% python3 -q
>>> import numpy as np
>>> from numpy import linalg as LA
>>> np.set_printoptions(precision=3, suppress=True, linewidth=200, floatmode="fixed")
>>> feats = np.array([[0, 1, 0, 0, 0, 0],
...     [0, 0, 0, 0, 0, 1],
...     [0, 0, 0, 1, 0, 0],
...     [0, 0, 1, 0, 0, 0],
...     [0, 0, 0, 0, 1, 0],
...     [1, 0, 0, 0, 0, 0]])
>>> # columns are unit length and at right angles
>>> M2 = feats / LA.norm(feats, axis=1, keepdims=True)
>>> C2 = M2 @ M2.T
>>> print(LA.norm(M2, axis=1))
[1.000 1.000 1.000 1.000 1.000 1.000]
>>> print(C2[5])
[0.000 0.000 0.000 0.000 0.000 1.000]
>>> X = np.load("out3.npy")
>>> print(X)
[[ 0  1  0  0  0  1 -2]
 [-1  0 -1  1  0  2 -1]
 [ 0  1  0  2 -2  2 -1]
 [ 0 -1 -2  0  0  1  0]
 [ 0  0  2  0  0  1 -1]
 [-1 -2 -2 -1 -1  0 -2]
 [ 2  1  1  0  1  2  0]]
>>> U, sig, vt = LA.svd(X)
>>> print(np.argmax(sig[:-1] / (sig[1:] + 1e-6)) + 1)
6
>>> print(sig.round(3) + 0)
[4.922 4.922 2.611 2.611 1.401 1.401 0.000]
>>> M2 = U[:, :6] @ np.diag(sig[:6]) @ vt[:6]
>>> print(LA.matrix_rank(X, rtol=0.05))
6
>>> print(round(float(np.abs(X - M2).max()), 3))
0.0
>>> print(M2.round(3) + 0)
[[ 0.000  1.000  0.000  0.000  0.000  1.000 -2.000]
 [-1.000  0.000 -1.000  1.000  0.000  2.000 -1.000]
 [ 0.000  1.000  0.000  2.000 -2.000  2.000 -1.000]
 [ 0.000 -1.000 -2.000  0.000  0.000  1.000  0.000]
 [ 0.000  0.000  2.000  0.000  0.000  1.000 -1.000]
 [-1.000 -2.000 -2.000 -1.000 -1.000  0.000 -2.000]
 [ 2.000  1.000  1.000  0.000  1.000  2.000  0.000]]
>>> print(LA.matrix_rank(M2))
6
>>> print(round(LA.norm(X[1] - X[6]), 3))
4.123
>>> A = np.load("case8.npy")
>>> print(A)
[[ 0  0  0  0  0  0  0  0 -2  0  0]
 [ 0  0  3  0  0  0  0  0  0  0  0]
 [ 0  0  0  0  0  0  0  0  0  0  0]
 [ 0  0  0  0  0 -3  0  0  0  0  0]
 [ 0 -1  0  0  0  0  0  0  0  0  0]
 [ 0  0  0  0  0  0  1  0  0  0  0]
 [ 0  0  0  0  0  0  0  0  0  0  3]
 [ 0  0  0  0  2  0  0  0  0  0  0]
 [ 0  0  0  0  0  0  0 -3  0  0  0]
 [ 0  0  0  0  0  0  0  0  0 -3  0]
 [ 3  0  0  0  0  0  0  0  0  0  0]]
>>> # splits into 2 blocks
>>> print(LA.norm(A, axis=0))
[3.000 1.000 3.000 0.000 2.000 3.000 1.000 3.000 2.000 3.000 3.000]
>>> print(A[7] @ A[5])
0
>>> print(LA.norm(A, axis=1))
[2.000 3.000 0.000 3.000 1.000 1.000 3.000 2.000 3.000 3.000 3.000]
>>> print(round(float(LA.norm(A[7], 1)), 3), round(float(LA.norm(A[7], np.inf)), 3))
2.0 2.0
>>> print(round(LA.norm(A, 2), 3))
3.0
>>> print(round(LA.norm(A[7] - A[5]), 3))
2.236
>>> print(np.round(LA.norm(A) ** 2 / LA.norm(A, 2) ** 2, 3))
7.111
>>> mat = np.load("sample19.npy")
>>> print(mat)
[[ 0.609  0.182 -0.001  0.170 -0.042  0.141  0.201 -0.025  0.223 -0.227 -0.110]
 [ 0.182  0.455 -0.028  0.055  0.338  0.112  0.146 -0.122 -0.186  0.003  0.115]
 [-0.001 -0.028  0.552  0.255 -0.087 -0.025  0.096 -0.051  0.150  0.300  0.221]
 [ 0.170  0.055  0.255  0.751 -0.017 -0.097 -0.192  0.076 -0.163 -0.034 -0.101]
 [-0.042  0.338 -0.087 -0.017  0.746 -0.131 -0.089  0.088  0.102  0.144 -0.041]
 [ 0.141  0.112 -0.025 -0.097 -0.131  0.824 -0.024  0.089 -0.096  0.237 -0.107]
 [ 0.201  0.146  0.096 -0.192 -0.089 -0.024  0.421  0.010  0.051 -0.112  0.335]
 [-0.025 -0.122 -0.051  0.076  0.088  0.089  0.010  0.936  0.042 -0.069  0.116]
 [ 0.223 -0.186  0.150 -0.163  0.102 -0.096  0.051  0.042  0.736  0.106 -0.159]
 [-0.227  0.003  0.300 -0.034  0.144  0.237 -0.112 -0.069  0.106  0.482  0.038]
 [-0.110  0.115  0.221 -0.101 -0.041 -0.107  0.335  0.116 -0.159  0.038  0.488]]
>>> rank = LA.matrix_rank(mat)
>>> print(rank)
7
>>> null = LA.svd(mat)[2][rank:].T
>>> print([int(LA.matrix_rank(mat[:i])) for i in range(1, len(mat) + 1)])
[1, 2, 3, 4, 5, 6, 7, 7, 7, 7, 7]
>>> print([int(LA.matrix_rank(np.delete(mat, i, axis=0))) for i in range(11)])
[7, 7, 7, 7, 7, 7, 7, 7, 7, 7, 7]
>>> print(np.allclose(mat @ null, 0))
True
>>> print([int(LA.matrix_rank(mat[:, :j + 1])) for j in range(11)])
[1, 2, 3, 4, 5, 6, 7, 7, 7, 7, 7]
